$ python3 -q
>>> import numpy as np
>>> np.set_printoptions(precision=2, suppress=True, linewidth=100)
>>> def tidy(a):
...     return np.round(a, 2) + 0
... 
>>> X = np.array([[-1, -1, 2, 0, 0, 3, 3, 0],
...     [0, -3, -3, 0, 0, -2, 2, 0],
...     [0, 3, 1, 0, 0, 2, -1, 0],
...     [0, 0, 0, 1, 0, 0, 0, -3],
...     [0, 0, 0, -1, 1, 0, 0, 1],
...     [2, 2, 1, 0, 0, -2, 1, 0],
...     [-3, 3, 0, 0, 0, 3, 2, 0],
...     [0, 0, 0, 2, -2, 0, 0, 0]])
>>> f = np.array([5, -1, 5, -4, 4, -1, -4, -2])
>>> Y = X + np.outer(f, np.eye(8)[5])
>>> print(Y)
[[-1. -1.  2.  0.  0.  8.  3.  0.]
 [ 0. -3. -3.  0.  0. -3.  2.  0.]
 [ 0.  3.  1.  0.  0.  7. -1.  0.]
 [ 0.  0.  0.  1.  0. -4.  0. -3.]
 [ 0.  0.  0. -1.  1.  4.  0.  1.]
 [ 2.  2.  1.  0.  0. -3.  1.  0.]
 [-3.  3.  0.  0.  0. -1.  2.  0.]
 [ 0.  0.  0.  2. -2. -2.  0.  0.]]
>>> Q, V = np.linalg.qr(X[:, :3])[0], np.linalg.qr(X[:, 3:])[0]
>>> sigma = np.linalg.svd(Q.T @ V, compute_uv=False)
>>> print(tidy(sigma))
[0.97 0.41 0.  ]
>>> print((X - X.T) / 2)
[[ 0.  -0.5  1.   0.   0.   0.5  3.   0. ]
 [ 0.5  0.  -3.   0.   0.  -2.  -0.5  0. ]
 [-1.   3.   0.   0.   0.   0.5 -0.5  0. ]
 [ 0.   0.   0.   0.   0.5  0.   0.  -2.5]
 [ 0.   0.   0.  -0.5  0.   0.   0.   1.5]
 [-0.5  2.  -0.5  0.   0.   0.  -1.   0. ]
 [-3.   0.5  0.5  0.   0.   1.   0.   0. ]
 [ 0.   0.   0.   2.5 -1.5  0.   0.   0. ]]
>>> np.linalg.determinant(X)
Traceback (most recent call last):
  File "<python-input-11>", line 1, in <module>
    np.linalg.determinant(X)
    ^^^^^^^^^^^^^^^^^^^^^
AttributeError: module 'numpy.linalg' has no attribute 'determinant'
>>> print(np.linalg.matrix_power(X, 4))
[[-252  -54   10    0    0  208   63    0]
 [ -65 -332  -94    0    0   41   84    0]
 [ 108  291   31    0    0 -138  -90    0]
 [   0    0    0   13  -30    0    0   63]
 [   0    0    0   16   -7    0    0  -36]
 [ -15 -234 -201    0    0  -95  108    0]
 [  -3  261  111    0    0  -15 -179    0]
 [   0    0    0  -52   42    0    0   44]]
>>> X.inv()
Traceback (most recent call last):
  File "<python-input-13>", line 1, in <module>
    X.inv()
    ^^^^^
AttributeError: 'numpy.ndarray' object has no attribute 'inv'
>>> assert X == X.T
Traceback (most recent call last):
  File "<python-input-14>", line 1, in <module>
    assert X == X.T
           ^^^^^^^^
ValueError: The truth value of an array with more than one element is ambiguous. Use a.any() or a.all()
